$ python3 -q
>>> import numpy as np
>>> import numpy.linalg as la
>>> np.set_printoptions(precision=1, suppress=True, linewidth=140)
>>> E = np.diag(20 * np.array([-2, 2, -2, -2])) + np.array([[-8, 0, -3, -4], [3, -4, 9, 5], [2, 1, 4, 9], [8, 2, -6, 1]])
>>> print(E)
[[-48   0  -3  -4]
 [  3  36   9   5]
 [  2   1 -36   9]
 [  8   2  -6 -39]]
>>> print(E.reshape(2, -1))
[[-48   0  -3  -4   3  36   9   5]
 [  2   1 -36   9   8   2  -6 -39]]
>>> print(E.ravel(order="F"))
[-48   3   2   8   0  36   1   2  -3   9 -36  -6  -4   5   9 -39]
>>> blk = E.reshape(4, 2, -1)
>>> print(np.einsum("ihd,jhd->hij", blk, blk).shape)
(2, 4, 4)
>>> print(blk.transpose(1, 0, 2))
[[[-48   0]
  [  3  36]
  [  2   1]
  [  8   2]]

 [[ -3  -4]
  [  9   5]
  [-36   9]
  [ -6 -39]]]
>>> A = np.loadtxt("dump.csv", delimiter=",")
>>> print(A)
[[28.  0.  2.  1.]
 [ 0.  7.  0.  1.]
 [ 2.  0.  2.  2.]
 [ 1.  0.  1. 26.]]
>>> blk = np.stack([A, 3 * A, A[::-1]])
>>> print(np.einsum("bij,cij->bc", blk, blk))
[[ 1529.  4587.   116.]
 [ 4587. 13761.   348.]
 [  116.   348.  1529.]]
>>> print((blk @ A.T).shape)
(3, 4, 4)
>>> print(la.matrix_rank(blk))
[4 4 4]
>>> print(la.matrix_rank(blk.reshape(3, -1)))
2
>>> print(la.det(blk))
[  9100. 737100.   9100.]
>>> print(blk.sum(axis=0))
[[113.   0.   9.  30.]
 [  2.  28.   2.   6.]
 [  8.   7.   8.   9.]
 [ 32.   0.   6. 105.]]
>>> print(np.poly(A))
[    1.   -63.  1221. -7103.  9100.]
>>> print(la.eigvals(A))
[ 7.   1.8 28.6 25.6]
>>> print(np.einsum("ij,ji->", A, A))
1527.0
>>> print(np.einsum("ii->", A))
63.0
>>> print(np.kron(np.eye(2, dtype=int), A))
[[28.  0.  2.  1.  0.  0.  0.  0.]
 [ 0.  7.  0.  1.  0.  0.  0.  0.]
 [ 2.  0.  2.  2.  0.  0.  0.  0.]
 [ 1.  0.  1. 26.  0.  0.  0.  0.]
 [ 0.  0.  0.  0. 28.  0.  2.  1.]
 [ 0.  0.  0.  0.  0.  7.  0.  1.]
 [ 0.  0.  0.  0.  2.  0.  2.  2.]
 [ 0.  0.  0.  0.  1.  0.  1. 26.]]
>>> P = np.triu(np.array([[-3, -1, 0, -3], [2, -1, 0, -2], [-1, 0, -3, 3], [3, -2, -1, -2]]), 1) + np.eye(4)
>>> A2 = P @ A @ la.inv(P)
>>> print(P @ A - A @ P)
[[ -3.  21.  -3.  -1.]
 [ -2.   0.  -2. -38.]
 [  3.   2.   3.  78.]
 [  0.   1.   0.   0.]]
>>> print(np.trace(A2), np.trace(A))
63.0 63.0
>>> print(la.matrix_rank(A2))
4
>>> print(A2)
[[ 25.  18.  -1.  36.]
 [ -2.   5.  -2. -41.]
 [  5.   5.   5.  90.]
 [  1.   1.   1.  28.]]
